$ ipython --no-banner

In [1]: import numpy as np

In [2]: import numpy.linalg as la

In [3]: np.set_printoptions(precision=3, suppress=True, linewidth=120)

In [4]: J = np.loadtxt("m.csv", delimiter=",")

In [5]: print(J)
[[ 0.825 -0.291 -0.291  0.175  0.175 -0.291  0.058]
 [-0.291  0.515 -0.485  0.291  0.291 -0.485  0.097]
 [-0.291 -0.485  0.515  0.291  0.291 -0.485  0.097]
 [ 0.175  0.291  0.291  0.825 -0.175  0.291 -0.058]
 [ 0.175  0.291  0.291 -0.175  0.825  0.291 -0.058]
 [-0.291 -0.485 -0.485  0.291  0.291  0.515  0.097]
 [ 0.058  0.097  0.097 -0.058 -0.058  0.097  0.981]]

In [6]: def softmax(z):
   ...:     e = np.exp(z - z.max(axis=-1, keepdims=True))
   ...:     return e / e.sum(axis=-1, keepdims=True)
   ...: 

In [7]: print(softmax(J).sum(axis=1))
[1. 1. 1. 1. 1. 1. 1.]

In [8]: print(softmax(J[3]))
[0.128 0.144 0.144 0.246 0.091 0.144 0.102]

In [9]: S = J @ J.T / np.sqrt(7)

In [10]: print(softmax(S)[3] @ J)
[0.059 0.009 0.009 0.271 0.209 0.009 0.159]

In [11]: print(softmax(S + np.triu(np.full(S.shape, -np.inf), 1)))
[[1.    0.    0.    0.    0.    0.    0.   ]
 [0.407 0.593 0.    0.    0.    0.    0.   ]
 [0.289 0.289 0.422 0.    0.    0.    0.   ]
 [0.224 0.224 0.224 0.327 0.    0.    0.   ]
 [0.183 0.183 0.183 0.183 0.267 0.    0.   ]
 [0.155 0.155 0.155 0.155 0.155 0.226 0.   ]
 [0.134 0.134 0.134 0.134 0.134 0.134 0.196]]

In [12]: print(softmax(S).round(6).argmax(axis=1))
[0 1 2 3 4 5 6]

In [13]: print(np.round(la.matrix_power(J, 4), 3) + 0)
[[1. 0. 0. 0. 0. 0. 0.]
 [0. 1. 0. 0. 0. 0. 0.]
 [0. 0. 1. 0. 0. 0. 0.]
 [0. 0. 0. 1. 0. 0. 0.]
 [0. 0. 0. 0. 1. 0. 0.]
 [0. 0. 0. 0. 0. 1. 0.]
 [0. 0. 0. 0. 0. 0. 1.]]

In [14]: print(np.sort(np.abs(la.eigvals(J))))
[1. 1. 1. 1. 1. 1. 1.]

In [15]: print(np.allclose(J, J.T))
True

In [16]: print((J + J.T) / 2)
[[ 0.825 -0.291 -0.291  0.175  0.175 -0.291  0.058]
 [-0.291  0.515 -0.485  0.291  0.291 -0.485  0.097]
 [-0.291 -0.485  0.515  0.291  0.291 -0.485  0.097]
 [ 0.175  0.291  0.291  0.825 -0.175  0.291 -0.058]
 [ 0.175  0.291  0.291 -0.175  0.825  0.291 -0.058]
 [-0.291 -0.485 -0.485  0.291  0.291  0.515  0.097]
 [ 0.058  0.097  0.097 -0.058 -0.058  0.097  0.981]]

In [17]: vec = np.array([0, 2, 1, 2, 0, 0, 2])

In [18]: print(7 - la.matrix_rank(J - np.eye(7), tol=1e-8))
6

In [19]: print(round(la.det(J), 3))
-1.0

In [20]: print(np.abs(la.eigvals(J)))
[1. 1. 1. 1. 1. 1. 1.]

In [21]: feats = np.load("case7.npy")

In [22]: print(feats)
[[ 0.292 -1.553  0.033  1.501 -1.108 -0.86  -1.486  0.271]
 [ 1.655 -0.622  1.714 -0.802 -0.513  1.389 -0.253 -0.193]
 [-0.097  0.879  1.602  1.916 -0.26  -0.19   1.363  0.139]
 [ 0.389  1.898 -0.253 -0.101 -1.054  0.284 -1.089  1.671]
 [ 1.071  0.079 -0.003  0.857  2.444  0.124 -0.766  0.733]
 [-0.779  0.052 -0.789  1.182 -0.126  2.381 -0.443 -0.699]
 [-0.292 -1.334 -0.41  -0.081 -0.087  0.716  1.295  2.183]
 [ 2.044  0.194 -1.625  0.535 -0.578 -0.12   1.107 -0.533]]

In [23]: vec = np.array([2, -3, 1, 1, 1, 2, 1, 0])

In [24]: print(np.einsum("ij,j->i", feats, vec))
[ 2.464  8.099  1.411 -6.845  4.685  2.872  5.566  2.704]

In [25]: print((feats @ vec).argmax())
1

In [26]: print((feats * vec).sum(axis=1))
[ 2.464  8.099  1.411 -6.845  4.685  2.872  5.566  2.704]

In [27]: print(feats @ vec)
[ 2.464  8.099  1.411 -6.845  4.685  2.872  5.566  2.704]

In [28]: print(feats @ (2 * vec))
[  4.928  16.198   2.821 -13.689   9.371   5.745  11.132   5.408]

In [29]: print(feats @ np.eye(8)[0])
[ 0.292  1.655 -0.097  0.389  1.071 -0.779 -0.292  2.044]

In [30]: print(la.norm(feats @ vec) <= la.norm(feats, 2) * la.norm(vec) + 1e-9)
True

In [31]: vec = np.array([2, -1, -2, -1, -2, -2, 0, -1])

In [32]: h = np.maximum(feats @ vec, 0)

In [33]: print(feats.T @ h)
[ 18.691  -4.922 -13.737  10.923  -9.63   -4.67    3.161  -3.402]

In [34]: print(np.maximum(feats @ (3 * vec), 0))
[12.704  0.     0.     0.     0.     0.     0.    25.619]

In [35]: print(np.maximum(feats @ vec, 0) - np.maximum(-feats @ vec, 0))
[ 4.235 -0.252 -5.432 -0.645 -4.658 -5.025 -1.792  8.54 ]

In [36]: print(h)
[4.235 0.    0.    0.    0.    0.    0.    8.54 ]

In [37]: print(np.tanh(feats @ vec))
[ 1.    -0.247 -1.    -0.568 -1.    -1.    -0.946  1.   ]
